>>> import numpy as np
>>> np.set_printoptions(precision=3, suppress=True, linewidth=120, legacy="1.25")
>>> mat = np.load("layer19.npy")
>>> mat
array([[ 0.206,  0.129,  0.156, -0.22 , -0.028, -0.258, -0.083],
       [ 0.129,  0.485,  0.458, -0.002, -0.086,  0.121,  0.043],
       [ 0.156,  0.458,  0.496,  0.102,  0.062, -0.038, -0.023],
       [-0.22 , -0.002,  0.102,  0.681,  0.374,  0.081,  0.108],
       [-0.028, -0.086,  0.062,  0.374,  0.388, -0.218, -0.194],
       [-0.258,  0.121, -0.038,  0.081, -0.218,  0.82 , -0.106],
       [-0.083,  0.043, -0.023,  0.108, -0.194, -0.106,  0.924]])
>>> np.argsort(-np.linalg.norm(mat, axis=0).round(6), kind="stable")[:3]
array([6, 5, 3])
>>> np.linalg.matrix_rank(mat, rtol=0.1)
4
>>> W0 = np.array([[0.0, 2.0, 3.0, 1.0, 0.0, 0.0],
...     [2.0, 3.0, 6.0, 2.0, 0.0, 0.0],
...     [3.0, 6.0, 8.0, 3.0, 0.0, 0.0],
...     [1.0, 2.0, 3.0, 0.0, 0.0, 0.0],
...     [0.0, 0.0, 0.0, 0.0, -1.0, 0.0],
...     [0.0, 0.0, 0.0, 0.0, 0.0, -1.0]])
>>> U, sv, Vh = np.linalg.svd(W0)
>>> sv
array([14.,  1.,  1.,  1.,  1.,  1.])
>>> other = U[:, :1] @ np.diag(sv[:1]) @ Vh[:1]
>>> round(np.linalg.norm(W0 - other, 2), 3), round(float(sv[1]), 3)
(1.0, 1.0)
>>> np.linalg.matrix_rank(other)
1
>>> np.abs(W0 - other).max()
1.0
>>> np.linalg.matrix_rank(W0, rtol=0.05)
6
>>> other = np.linalg.inv(W0)
>>> np.round(np.linalg.inv(other), 3) + 0
array([[ 0.,  2.,  3.,  1.,  0.,  0.],
       [ 2.,  3.,  6.,  2.,  0.,  0.],
       [ 3.,  6.,  8.,  3.,  0.,  0.],
       [ 1.,  2.,  3.,  0.,  0.,  0.],
       [ 0.,  0.,  0.,  0., -1.,  0.],
       [ 0.,  0.,  0.,  0.,  0., -1.]])
>>> np.allclose(other, W0.T)
False
>>> other = W0 / np.linalg.norm(W0, axis=1, keepdims=True)
>>> cov = other @ other.T
>>> cov[3]
array([0.929, 0.954, 0.96 , 1.   , 0.   , 0.   ])
>>> np.degrees(np.arccos(np.clip(cov[3, 5], -1, 1)))
90.0
>>> (np.abs(cov) > 0.9).astype(int)
array([[1, 1, 1, 1, 0, 0],
       [1, 1, 1, 1, 0, 0],
       [1, 1, 1, 1, 0, 0],
       [1, 1, 1, 1, 0, 0],
       [0, 0, 0, 0, 1, 0],
       [0, 0, 0, 0, 0, 1]])
>>> (cov - 2 * np.eye(6)).round(6).argmax(axis=1)
array([2, 2, 1, 2, 0, 0])
>>> cov
array([[1.   , 0.954, 0.96 , 0.929, 0.   , 0.   ],
       [0.954, 1.   , 0.986, 0.954, 0.   , 0.   ],
       [0.96 , 0.986, 1.   , 0.96 , 0.   , 0.   ],
       [0.929, 0.954, 0.96 , 1.   , 0.   , 0.   ],
       [0.   , 0.   , 0.   , 0.   , 1.   , 0.   ],
       [0.   , 0.   , 0.   , 0.   , 0.   , 1.   ]])
>>> np.argwhere(np.triu(np.abs(cov) > 0.95, 1))
array([[0, 1],
       [0, 2],
       [1, 2],
       [1, 3],
       [2, 3]])
>>> (W0 != 0).astype(int)
array([[0, 1, 1, 1, 0, 0],
       [1, 1, 1, 1, 0, 0],
       [1, 1, 1, 1, 0, 0],
       [1, 1, 1, 0, 0, 0],
       [0, 0, 0, 0, 1, 0],
       [0, 0, 0, 0, 0, 1]])
>>> W0 @ W0
array([[ 14.,  26.,  39.,  13.,   0.,   0.],
       [ 26.,  53.,  78.,  26.,   0.,   0.],
       [ 39.,  78., 118.,  39.,   0.,   0.],
       [ 13.,  26.,  39.,  14.,   0.,   0.],
       [  0.,   0.,   0.,   0.,   1.,   0.],
       [  0.,   0.,   0.,   0.,   0.,   1.]])
>>> (np.linalg.matrix_power((W0 != 0) + (W0.T != 0) + np.eye(6), 6) > 0).astype(int)
array([[1, 1, 1, 1, 0, 0],
       [1, 1, 1, 1, 0, 0],
       [1, 1, 1, 1, 0, 0],
       [1, 1, 1, 1, 0, 0],
       [0, 0, 0, 0, 1, 0],
       [0, 0, 0, 0, 0, 1]])
>>> u, v = W0[0], W0[5]
>>> u @ u
14.0
>>> p = (u @ v) / (u @ u) * u
>>> np.outer(u, v)
array([[ 0.,  0.,  0.,  0.,  0., -0.],
       [ 0.,  0.,  0.,  0.,  0., -2.],
       [ 0.,  0.,  0.,  0.,  0., -3.],
       [ 0.,  0.,  0.,  0.,  0., -1.],
       [ 0.,  0.,  0.,  0.,  0., -0.],
       [ 0.,  0.,  0.,  0.,  0., -0.]])
>>> K = np.load("data.npy")
>>> K
array([[ 0.8, -0.4, -2.8],
       [ 0.6,  0.3,  1.2],
       [-0.2,  0.9,  0.3],
       [-1.3, -0.2,  1.5],
       [-1.9,  0.1,  0. ],
       [-1.8,  0.5, -1.2],
       [ 0.2,  0.6,  0.4],
       [ 0.4,  1.4,  1.1],
       [-1.7,  0.4, -0.5],
       [-0.7, -0.3, -1.3],
       [ 1.5, -0.1, -1.1],
       [-1. ,  1.2, -0.1],
       [ 0.2, -1.8,  0.5],
       [-0.9,  2.5, -1.1],
       [ 2. , -4. , 17. ],
       [-1.4, -2.4, -0.7],
       [-0.8,  0.3, -0.3],
       [-1.4,  0.1, -1. ],
       [-0.4,  0.3, -0.7],
       [ 0.6, -1.8, -0.4],
       [ 0.1,  0.9, -0.2],
       [-0.1,  1.1,  0.6],
       [ 0.3, -1.6, -1.2],
       [-0.3,  0. ,  0.1],
       [-1.8, -0.9, -0.9],
       [ 0.5, -0.1,  0.5],
       [-0.7, -1.5, -1.6],
       [-0.9, -0.8, -0.5],
       [ 0.3,  0.8,  0.6]])
>>> cen = K - K.mean(axis=1)
Traceback (most recent call last):
  File "<python-input-34>", line 1, in <module>
    cen = K - K.mean(axis=1)
          ~~^~~~~~~~~~~~~~~~
ValueError: operands could not be broadcast together with shapes (29,3) (29,) 
>>> cen = K - K.mean(axis=0)
>>> U, sv, Vh = np.linalg.svd(cen, full_matrices=False)
>>> np.linalg.matrix_rank(cen)
3
>>> np.searchsorted(np.cumsum(sv ** 2) / (sv ** 2).sum(), 0.9) + 1
2
>>> np.round((sv ** 2).sum() ** 2 / (sv ** 4).sum(), 3)
1.354
>>> np.abs(Vh[-1])
array([0.989, 0.058, 0.134])
>>> (np.sign(U[:, 0]) == np.sign(U[0, 0])).astype(int)
array([1, 0, 1, 0, 1, 1, 0, 0, 1, 1, 1, 1, 0, 1, 0, 1, 1, 1, 1, 1, 1, 0, 1, 1, 1, 0, 1, 1, 0])
>>> cen = (K - K.mean(axis=0)) / K.std(axis=0)
>>> np.argwhere(np.abs(cen) > 2)
array([[13,  1],
       [14,  0],
       [14,  1],
       [14,  2]])
>>> b = np.linalg.lstsq(np.delete(cen, 0, axis=1), cen[:, 0])[0]
>>> np.round(1 - np.var(cen[:, 0] - np.delete(cen, 0, axis=1) @ b), 3)
0.212
>>> b
array([-0.051,  0.433])
>>> J = np.load("run13.npy")
>>> J
array([[ 20,  -1,   1,   2,   2,   1,  -2,   0,   2,   1,  -2,   0,  -1],
       [  1,  16,   1,  -1,  -1,   2,  -1,   1,  -1,  -1,  -1,  -1,   0],
       [  1,   2,   6,  -1,   2,  -2,   2,  -2,   1,  -1,   1,   2,   2],
       [  0,   1,   2, -21,   0,  -1,  -1,   2,  -1,   0,   2,   2,   1],
       [  0,   2,   0,  -1,  25,  -2,   1,   1,  -1,  -2,   2,   0,   0],
       [ -1,  -2,   1,   2,   2,   2,  -2,  -1,   0,   2,   2,  -1,  -1],
       [ -2,   1,  -2,   0,   0,   1, -27,   0,   2,   0,   1,   0,  -2],
       [ -2,  -2,  -2,  -1,   0,  -2,   1,   7,  -1,  -1,   1,   0,   1],
       [  0,   0,  -1,   0,  -1,   1,   0,  -2,  -5,   1,   2,  -2,   2],
       [  0,   1,   2,   1,   0,   0,   0,  -1,  -2,  -6,   0,   0,   1],
       [ -1,  -1,   1,  -1,   0,  -2,   0,  -2,   2,  -2,  -8,   2,   2],
       [ -2,  -1,  -2,  -1,   1,   0,   0,  -2,   1,   1,  -2,   6,  -2],
       [  1,   1,   2,  -1,  -1,   1,   0,  -1,  -2,   0,  -2,  -2,  -6]])
>>> other = np.array([[-4, 3],
...     [1, 3],
...     [3, -5],
...     [-5, -5],
...     [5, 2],
...     [-2, 1],
...     [2, -5],
...     [-3, 2],
...     [-4, -4],
...     [4, -1],
...     [-1, 1],
...     [-1, 2],
...     [-4, -4]])
>>> other.T @ J.T
array([[-82,   8,  26, 102, 129,  11, -54, -15,  12, -15,   3,  21,  40],
       [ 50,  60, -34, 112,  64,  -8, 144,  12,   9,  -4, -30,  17,  24]])
>>> np.einsum("ij->j", J)
array([ 15,  17,   9, -23,  29,  -1, -29,   0,  -5,  -8,  -4,   6,  -3])
